$ python3 -q
>>> import numpy as np
>>> from numpy import linalg as LA
>>> np.set_printoptions(precision=2, suppress=True, linewidth=120)
>>> rd = lambda a: np.round(a, 2) + 0
>>> feats = np.load("out9.npy")
>>> feats
array([[ 2, -1,  2,  0],
       [ 0,  2, -1,  2],
       [ 2,  0,  2, -1],
       [-1,  2,  0,  2]])
>>> feats @ np.ones(4)
array([3., 3., 3., 3.])
>>> np.sort(np.abs(np.fft.fft(feats[0]))), rd(np.sort(LA.svd(feats, compute_uv=False)))
(array([1., 1., 3., 5.]), array([1., 1., 3., 5.]))
>>> (feats @ feats)[0]
array([ 8, -4,  9, -4])
>>> f = np.array([0, 3, 0, 1])
>>> B = feats + np.outer(f, np.eye(4)[1])
>>> LA.matrix_rank(LA.inv(B) - LA.inv(feats), tol=1e-8)
np.int64(1)
>>> rd(LA.det(B) / LA.det(feats)), rd(1 + LA.solve(feats, f)[1])
(np.float64(1.53), np.float64(1.53))
>>> vec = np.array([0, 1, 1, 2])
>>> target = feats @ vec
>>> target
array([1, 5, 0, 6])
>>> rd(LA.solve(feats, target))
array([0., 1., 1., 2.])
>>> rd(LA.solve(feats, 5 * target))
array([ 0.,  5.,  5., 10.])
>>> t3 = np.stack([feats, 3 * feats, feats[::-1]])
>>> LA.matrix_rank(t3.reshape(3, -1))
np.int64(2)
>>> t3.sum(axis=0)
array([[ 7, -2,  8,  2],
       [ 2,  8, -2,  7],
       [ 8,  2,  7, -2],
       [-2,  7,  2,  8]])
>>> rd(LA.norm(t3, axis=(1, 2)))
array([ 6., 18.,  6.])
>>> (t3 @ feats.T).shape
(3, 4, 4)
>>> B = np.array([[-2, 0, 0], [2, -2, -1], [2, -1, 2], [1, 0, 1]])
>>> B.T @ feats.T
array([[-2,  4, -1,  8],
       [ 0, -3, -2, -4],
       [ 5, -2,  3,  0]])
>>> LA.matrix_rank(feats @ B)
np.int64(3)
>>> LA.matrix_rank(np.vstack([feats, B.T]))
np.int64(4)
>>> B = np.array([[-7, -7, 1, -4], [5, -9, 9, -4], [-7, -5, -2, -8], [3, -5, 2, 8]])
>>> J = B + B.T
>>> J
array([[-14,  -2,  -6,  -1],
       [ -2, -18,   4,  -9],
       [ -6,   4,  -4,  -6],
       [ -1,  -9,  -6,  16]])
>>> rng = np.random.default_rng(3807)
>>> B = J + rng.integers(-2, 3, (4, 3)) @ rng.integers(-2, 3, (3, 4))
>>> B
array([[-11,  -6,  -7,   2],
       [ -4, -17,   4, -12],
       [ -9,   5,  -3,  -6],
       [ -4,  -8,  -4,  20]])
>>> B - J
array([[ 3, -4, -1,  3],
       [-2,  1,  0, -3],
       [-3,  1,  1,  0],
       [-3,  1,  2,  4]])
>>> LA.matrix_rank(B - J, tol=1e-8)
np.int64(3)
>>> B = LA.invert(J)
Traceback (most recent call last):
  File "<python-input-35>", line 1, in <module>
    B = LA.invert(J)
        ^^^^^^^^^
AttributeError: module 'numpy.linalg' has no attribute 'invert'
>>> B = LA.inv(J)
>>> (np.abs(B) > 1e-9).astype(int)
array([[1, 1, 1, 1],
       [1, 1, 1, 1],
       [1, 1, 1, 1],
       [1, 1, 1, 1]])
>>> rd(LA.det(J) * LA.det(B))
np.float64(1.0)
>>> np.allclose(B, J.T)
False
